In [1]: import numpy as np

In [2]: np.set_printoptions(precision=3, suppress=True, linewidth=100, floatmode="fixed")

In [3]: rnd = lambda a: np.round(a, 3) + 0

In [4]: data = np.loadtxt("w.csv", delimiter=",")

In [5]: data
Out[5]: 
array([[ 3.000,  2.000, -6.000, -6.000,  0.000,  2.000],
       [ 2.000,  0.000, -3.000, -3.000,  0.000,  1.000],
       [-6.000, -3.000,  8.000,  9.000,  0.000, -3.000],
       [-6.000, -3.000,  9.000,  8.000,  0.000, -3.000],
       [ 0.000,  0.000,  0.000,  0.000, -1.000,  0.000],
       [ 2.000,  1.000, -3.000, -3.000,  0.000,  0.000]])

In [6]: # equal to its transpose

In [7]: [round(float(np.linalg.det(data[:i, :i])), 2) + 0 for i in range(1, 7)]
Out[7]: [3.0, -4.0, 13.0, -22.0, 22.0, -23.0]

In [8]: f, r1 = data[2], data[1]

In [9]: f @ f
Out[9]: np.float64(199.0)

In [10]: p = (f @ r1) / (f @ f) * f

In [11]: np.linalg.matrix_rank(np.outer(f, r1))
Out[11]: np.int64(1)

In [12]: np.outer(f, r1)
Out[12]: 
array([[-12.000,  -0.000,  18.000,  18.000,  -0.000,  -6.000],
       [ -6.000,  -0.000,   9.000,   9.000,  -0.000,  -3.000],
       [ 16.000,   0.000, -24.000, -24.000,   0.000,   8.000],
       [ 18.000,   0.000, -27.000, -27.000,   0.000,   9.000],
       [  0.000,   0.000,  -0.000,  -0.000,   0.000,   0.000],
       [ -6.000,  -0.000,   9.000,   9.000,  -0.000,  -3.000]])

In [13]: rnd(np.linalg.norm(f + r1) ** 2 + np.linalg.norm(f - r1) ** 2)
Out[13]: np.float64(444.0)

In [14]: m1 = np.array([[-8.0, -7.0, -9.0, 6.0, 6.0],
    ...:     [-2.0, 9.0, -1.0, 0.0, 7.0],
    ...:     [-8.0, -3.0, 5.0, 8.0, 0.0],
    ...:     [0.0, 0.0, 0.0, -3.0, 0.0],
    ...:     [0.0, 0.0, 0.0, 3.0, -2.0]])

In [15]: M2 = np.linalg.inv(m1)

In [16]: rnd(m1 @ M2)
Out[16]: 
array([[1.000, 0.000, 0.000, 0.000, 0.000],
       [0.000, 1.000, 0.000, 0.000, 0.000],
       [0.000, 0.000, 1.000, 0.000, 0.000],
       [0.000, 0.000, 0.000, 1.000, 0.000],
       [0.000, 0.000, 0.000, 0.000, 1.000]])

In [17]: rnd(np.linalg.cond(m1))
Out[17]: np.float64(19.859)

In [18]: rnd(np.linalg.inv(M2))
Out[18]: 
array([[-8.000, -7.000, -9.000,  6.000,  6.000],
       [-2.000,  9.000, -1.000,  0.000,  7.000],
       [-8.000, -3.000,  5.000,  8.000,  0.000],
       [ 0.000,  0.000,  0.000, -3.000,  0.000],
       [ 0.000,  0.000,  0.000,  3.000, -2.000]])

In [19]: (np.abs(M2) > 1e-9).astype(int)
Out[19]: 
array([[1, 1, 1, 1, 1],
       [1, 1, 1, 1, 1],
       [1, 1, 1, 1, 1],
       [0, 0, 0, 1, 0],
       [0, 0, 0, 1, 1]])

In [20]: vec = np.array([0, -1, 2, -1, 3])

In [21]: rhs = m1 @ vec

In [22]: coef, lr = np.zeros(5), 1 / np.linalg.norm(m1, 2) ** 2

In [23]: for i in range(50):
    ...:     coef -= lr * m1.T @ (m1 @ coef - rhs)
    ...:     if i % 10 == 0: print(i, round(np.linalg.norm(m1 @ coef - rhs), 3))
    ...: 
0 11.289
10 6.456
20 4.676
30 3.549
40 2.862

In [24]: rnd(coef)
Out[24]: array([-1.165, -0.104,  1.080, -1.287,  1.415])

In [25]: rnd(np.linalg.cond(m1))
Out[25]: np.float64(19.859)
